>>> import numpy as np
>>> np.set_printoptions(precision=3, suppress=True, linewidth=120, floatmode="fixed")
>>> feats = np.loadtxt("layer10.csv", delimiter=",")
>>> print(feats)
[[1.000 0.700 0.490 0.343 0.240 0.168 0.118 0.082 0.058 0.040 0.028 0.020 0.014]
 [0.700 1.000 0.700 0.490 0.343 0.240 0.168 0.118 0.082 0.058 0.040 0.028 0.020]
 [0.490 0.700 1.000 0.700 0.490 0.343 0.240 0.168 0.118 0.082 0.058 0.040 0.028]
 [0.343 0.490 0.700 1.000 0.700 0.490 0.343 0.240 0.168 0.118 0.082 0.058 0.040]
 [0.240 0.343 0.490 0.700 1.000 0.700 0.490 0.343 0.240 0.168 0.118 0.082 0.058]
 [0.168 0.240 0.343 0.490 0.700 1.000 0.700 0.490 0.343 0.240 0.168 0.118 0.082]
 [0.118 0.168 0.240 0.343 0.490 0.700 1.000 0.700 0.490 0.343 0.240 0.168 0.118]
 [0.082 0.118 0.168 0.240 0.343 0.490 0.700 1.000 0.700 0.490 0.343 0.240 0.168]
 [0.058 0.082 0.118 0.168 0.240 0.343 0.490 0.700 1.000 0.700 0.490 0.343 0.240]
 [0.040 0.058 0.082 0.118 0.168 0.240 0.343 0.490 0.700 1.000 0.700 0.490 0.343]
 [0.028 0.040 0.058 0.082 0.118 0.168 0.240 0.343 0.490 0.700 1.000 0.700 0.490]
 [0.020 0.028 0.040 0.058 0.082 0.118 0.168 0.240 0.343 0.490 0.700 1.000 0.700]
 [0.014 0.020 0.028 0.040 0.058 0.082 0.118 0.168 0.240 0.343 0.490 0.700 1.000]]
>>> # symmetric
>>> np.round(np.linalg.norm(feats) ** 2 / np.linalg.norm(feats, 2) ** 2, 3)
np.float64(1.609)
>>> np.round(feats[12] @ feats[6], 3)
np.float64(0.935)
>>> np.round(np.linalg.norm(feats, "nuc"), 3)
np.float64(13.0)
